$ ipython --no-banner

In [1]: import numpy as np

In [2]: np.set_printoptions(suppress=True, linewidth=140)

In [3]: rnd = lambda a: np.round(a, 2) + 0

In [4]: out = np.array([[1, 2, 2, -2], [1, -1, 1, 2], [1, 0, -1, -2], [-2, -1, 1, -2]])

In [5]: feats = np.tril(out)

In [6]: feats
Out[6]: 
array([[ 1,  0,  0,  0],
       [ 1, -1,  0,  0],
       [ 1,  0, -1,  0],
       [-2, -1,  1, -2]])

In [7]: # triangular

In [8]: np.prod(np.diag(feats)), rnd(np.linalg.det(feats))
Out[8]: (np.int64(-2), np.float64(-2.0))

In [9]: np.linalg.matrix_rank(feats - feats[0, 0] * np.eye(4))
Out[9]: np.int64(3)

In [10]: rnd(np.sort(np.linalg.eigvals(feats)))
Out[10]: array([-2., -1., -1.,  1.])

In [11]: Q = feats.astype(float).copy()

In [12]: for j in range(4):
    ...:     Q[:, j] -= Q[:, :j] @ (Q[:, :j].T @ Q[:, j])
    ...:     Q[:, j] /= np.linalg.norm(Q[:, j])
    ...: 

In [13]: rnd(Q.T @ Q)
Out[13]: 
array([[1., 0., 0., 0.],
       [0., 1., 0., 0.],
       [0., 0., 1., 0.],
       [0., 0., 0., 1.]])

In [14]: feats.sum(axis=1)
Out[14]: array([ 1,  0,  0, -4])

In [15]: F = np.load("arr.npy")

In [16]: rnd(F)
Out[16]: 
array([[ 0.98,  0.02,  0.02, -0.06, -0.09,  0.02, -0.09, -0.09, -0.06,  0.06],
       [ 0.02,  0.98, -0.02,  0.06,  0.09, -0.02,  0.09,  0.09,  0.06, -0.06],
       [ 0.02, -0.02,  0.98,  0.06,  0.09, -0.02,  0.09,  0.09,  0.06, -0.06],
       [-0.06,  0.06,  0.06,  0.83, -0.28,  0.06, -0.28, -0.28, -0.17,  0.17],
       [-0.09,  0.09,  0.09, -0.28,  0.53,  0.09, -0.47, -0.47, -0.28,  0.28],
       [ 0.02, -0.02, -0.02,  0.06,  0.09,  0.98,  0.09,  0.09,  0.06, -0.06],
       [-0.09,  0.09,  0.09, -0.28, -0.47,  0.09,  0.53, -0.47, -0.28,  0.28],
       [-0.09,  0.09,  0.09, -0.28, -0.47,  0.09, -0.47,  0.53, -0.28,  0.28],
       [-0.06,  0.06,  0.06, -0.17, -0.28,  0.06, -0.28, -0.28,  0.83,  0.17],
       [ 0.06, -0.06, -0.06,  0.17,  0.28, -0.06,  0.28,  0.28,  0.17,  0.83]])

In [17]: rng = np.random.default_rng(268)

In [18]: labels = rng.permutation(10)

In [19]: labels
Out[19]: array([7, 6, 8, 2, 0, 3, 5, 9, 4, 1])

In [20]: out = F[labels][:, labels]

In [21]: np.allclose(out, F)
Out[21]: False

In [22]: rnd(np.sort(np.abs(np.linalg.eigvals(out))))
Out[22]: array([1., 1., 1., 1., 1., 1., 1., 1., 1., 1.])

In [23]: np.trace(out)
Out[23]: np.float64(8.0)

In [24]: vec = np.array([-3, 3, 2, 2, 2, 3, -1, 2, -2, 3])

In [25]: rnd(F.T @ (F @ vec))
Out[25]: array([-3.,  3.,  2.,  2.,  2.,  3., -1.,  2., -2.,  3.])

In [26]: rnd(np.abs(np.linalg.eigvals(F)))
Out[26]: array([1., 1., 1., 1., 1., 1., 1., 1., 1., 1.])

In [27]: J = np.load("a.npy")

In [28]: J
Out[28]: 
array([[-2.7,  1. ,  3. ,  5. , -5. ,  2. ],
       [ 3. ,  4.3, -5. ,  4. ,  4. ,  2. ],
       [ 4. , -1. , -2.7,  3. , -5. ,  1. ],
       [-3. ,  0. ,  1. ,  0.3, -5. ,  4. ],
       [-1. ,  0. , -2. , -4. ,  0.3,  2. ],
       [-3. ,  1. ,  3. ,  5. , -5. ,  2.3]])

In [29]: print(rnd(np.linalg.norm(J, axis=1)))
[8.44 9.41 7.7  7.15 5.01 8.62]

In [30]: rnd(np.linalg.norm(J, axis=0))
Out[30]: array([ 7.16,  4.64,  7.44,  9.54, 10.77,  5.86])

In [31]: np.linalg.norm(J, axis=1).argmax()
Out[31]: np.int64(1)

In [32]: rnd(np.linalg.norm(J, "nuc"))
Out[32]: np.float64(36.52)

In [33]: vec = np.array([3, 0, 2, 3, 3, 0])

In [34]: target = J @ vec

In [35]: print(rnd(target))
[ -2.1  23.    0.6 -21.1 -18.1  -3. ]

In [36]: rnd(np.linalg.solve(J, J[:, 5]))
Out[36]: array([0., 0., 0., 0., 0., 1.])

In [37]: rnd(np.linalg.solve(J, 4 * target))
Out[37]: array([12.,  0.,  8., 12., 12.,  0.])

In [38]: out = np.linalg.inv(J)

In [39]: rnd(np.linalg.inv(out))
Out[39]: 
array([[-2.7,  1. ,  3. ,  5. , -5. ,  2. ],
       [ 3. ,  4.3, -5. ,  4. ,  4. ,  2. ],
       [ 4. , -1. , -2.7,  3. , -5. ,  1. ],
       [-3. ,  0. ,  1. ,  0.3, -5. ,  4. ],
       [-1. ,  0. , -2. , -4. ,  0.3,  2. ],
       [-3. ,  1. ,  3. ,  5. , -5. ,  2.3]])

In [40]: rnd(np.linalg.cond(J))
Out[40]: np.float64(149.59)

In [41]: np.allclose(out, J.T)
Out[41]: False

In [42]: (np.abs(out) > 1e-9).astype(int)
Out[42]: 
array([[1, 1, 1, 1, 1, 1],
       [1, 1, 1, 1, 1, 1],
       [1, 1, 1, 1, 1, 1],
       [1, 1, 1, 1, 1, 1],
       [1, 1, 1, 1, 1, 1],
       [1, 1, 1, 1, 1, 1]])

In [43]: print(rnd(np.linalg.slogdet(J)[0]))
-1.0
